$ python -q
>>> import numpy as np
>>> np.set_printoptions(suppress=True, linewidth=100)
>>> M = np.loadtxt("run19.csv", delimiter=",")
>>> M
array([[ 21.,   0., -15., -24.,  27., -15.,  -9.,  -6.,   3.,   3.],
       [  0.,   0.,   0.,   0.,   0.,   0.,   0.,   0.,   0.,   0.],
       [-21.,   0.,  15.,  24., -27.,  15.,   9.,   6.,  -3.,  -3.],
       [  0.,   0.,   0.,   0.,   0.,   0.,   0.,   0.,   0.,   0.],
       [-21.,   0.,  15.,  24., -27.,  15.,   9.,   6.,  -3.,  -3.],
       [ -7.,   0.,   5.,   8.,  -9.,   5.,   3.,   2.,  -1.,  -1.]])
>>> np.allclose(M[:-1].T @ np.linalg.lstsq(M[:-1].T, M[-1])[0], M[-1])
True
>>> np.unique(M.round(6), axis=0).shape
(4, 10)
>>> np.round(M @ np.linalg.pinv(M) @ M, 1)
array([[ 21.,   0., -15., -24.,  27., -15.,  -9.,  -6.,   3.,   3.],
       [  0.,   0.,   0.,   0.,   0.,   0.,   0.,   0.,   0.,   0.],
       [-21.,   0.,  15.,  24., -27.,  15.,   9.,   6.,  -3.,  -3.],
       [  0.,   0.,   0.,   0.,   0.,   0.,   0.,   0.,   0.,   0.],
       [-21.,   0.,  15.,  24., -27.,  15.,   9.,   6.,  -3.,  -3.],
       [ -7.,   0.,   5.,   8.,  -9.,   5.,   3.,   2.,  -1.,  -1.]])
>>> np.linalg.lstsq(M[:-1].T, M[-1])[2]
np.int32(1)
>>> np.round(np.trace(np.linalg.pinv(M) @ M), 1)
np.float64(1.0)
>>> left, sigma, Vh = np.linalg.svd(M)
>>> V = Vh[:(sigma > 1e-8).sum()]
>>> rng = np.random.default_rng(0)
>>> x = M[5] + -3 * M[0] + rng.integers(2) * np.eye(10)[7]
>>> x
array([-70.,   0.,  50.,  80., -90.,  50.,  30.,  21., -10., -10.])
>>> np.round(V.T @ V, 1) + 0
array([[ 0.2,  0. , -0.1, -0.2,  0.2, -0.1, -0.1, -0.1,  0. ,  0. ],
       [ 0. ,  0. ,  0. ,  0. ,  0. ,  0. ,  0. ,  0. ,  0. ,  0. ],
       [-0.1,  0. ,  0.1,  0.2, -0.2,  0.1,  0.1,  0. ,  0. ,  0. ],
       [-0.2,  0. ,  0.2,  0.2, -0.3,  0.2,  0.1,  0.1,  0. ,  0. ],
       [ 0.2,  0. , -0.2, -0.3,  0.3, -0.2, -0.1, -0.1,  0. ,  0. ],
       [-0.1,  0. ,  0.1,  0.2, -0.2,  0.1,  0.1,  0. ,  0. ,  0. ],
       [-0.1,  0. ,  0.1,  0.1, -0.1,  0.1,  0. ,  0. ,  0. ,  0. ],
       [-0.1,  0. ,  0. ,  0.1, -0.1,  0. ,  0. ,  0. ,  0. ,  0. ],
       [ 0. ,  0. ,  0. ,  0. ,  0. ,  0. ,  0. ,  0. ,  0. ,  0. ],
       [ 0. ,  0. ,  0. ,  0. ,  0. ,  0. ,  0. ,  0. ,  0. ,  0. ]])
>>> np.round(np.linalg.norm(x - V.T @ V @ x), 1)
np.float64(1.0)
>>> np.allclose(V.T @ V @ x, x)
False
